$ python3 -q
>>> import numpy as np
>>> np.set_printoptions(suppress=True, linewidth=140)
>>> J = np.array([[2, 3, 2, 3], [-3, 2, -3, 2], [2, 3, 2, 3], [-3, 2, -3, 2]])
>>> print(J)
[[ 2  3  2  3]
 [-3  2 -3  2]
 [ 2  3  2  3]
 [-3  2 -3  2]]
>>> print(np.argsort(-np.linalg.norm(J, axis=0).round(6), kind="stable")[:3])
[0 1 2]
>>> np.linalg.matrix_rank(J, rtol=0.1)
np.int64(2)
>>> np.linalg.cond(J) > 100
np.True_
>>> [round(float(x), 1) for x in np.linalg.svd(J, compute_uv=False)[:3]]
[7.2, 7.2, 0.0]
>>> np.abs(np.diag(np.linalg.qr(J)[1])) > 1e-9
array([ True,  True, False, False])
>>> print(np.allclose(J[:-1].T @ np.linalg.lstsq(J[:-1].T, J[-1])[0], J[-1]))
True
>>> print(np.round(J @ np.linalg.pinv(J) @ J, 1))
[[ 2.  3.  2.  3.]
 [-3.  2. -3.  2.]
 [ 2.  3.  2.  3.]
 [-3.  2. -3.  2.]]
>>> print(np.unique(J.round(6), axis=0).shape)
(2, 4)
>>> np.round(np.linalg.eigvals(J), 1) + 0
array([0.+0.j, 4.+6.j, 4.-6.j, 0.+0.j])
>>> np.einsum("ij,ji->", J, J)
np.int64(-40)
>>> np.einsum("ii->", J)
np.int64(8)
>>> F = np.loadtxt("block6.csv", delimiter=",")
>>> print(F)
[[ 0.  0. -1.  0.  0.  0.  0.]
 [ 3.  2.  1.  0.  0.  0.  0.]
 [ 3.  0.  0.  0.  0.  0.  0.]
 [ 0.  0.  0.  4.  2.  1.  4.]
 [ 0.  0.  0.  3. -2.  0.  1.]
 [ 0.  0.  0. -2. -4. -2.  1.]
 [ 0.  0.  0.  1.  1. -5.  5.]]
>>> rng = np.random.default_rng(757)
>>> out = F + rng.integers(-2, 3, (7, 4)) @ rng.integers(-2, 3, (4, 7))
>>> out
array([[ 0., -5., -2.,  2., -3.,  0., -2.],
       [ 7., -3.,  1., -6.,  4.,  2., -1.],
       [ 4.,  1., -6.,  3., -3., -3., -3.],
       [ 1.,  0.,  3.,  1.,  6.,  2.,  5.],
       [ 3.,  3., -1.,  2.,  3., -3., -1.],
       [ 2.,  2., -1.,  0., -1., -6., -2.],
       [ 1., -2., -2.,  2.,  0., -6.,  3.]])
>>> print(np.abs(out - F).sum(axis=1))
[13. 22. 20. 13. 18. 17. 10.]
>>> print(out - F)
[[ 0. -5. -1.  2. -3.  0. -2.]
 [ 4. -5.  0. -6.  4.  2. -1.]
 [ 1.  1. -6.  3. -3. -3. -3.]
 [ 1.  0.  3. -3.  4.  1.  1.]
 [ 3.  3. -1. -1.  5. -3. -2.]
 [ 2.  2. -1.  2.  3. -4. -3.]
 [ 1. -2. -2.  1. -1. -1. -2.]]
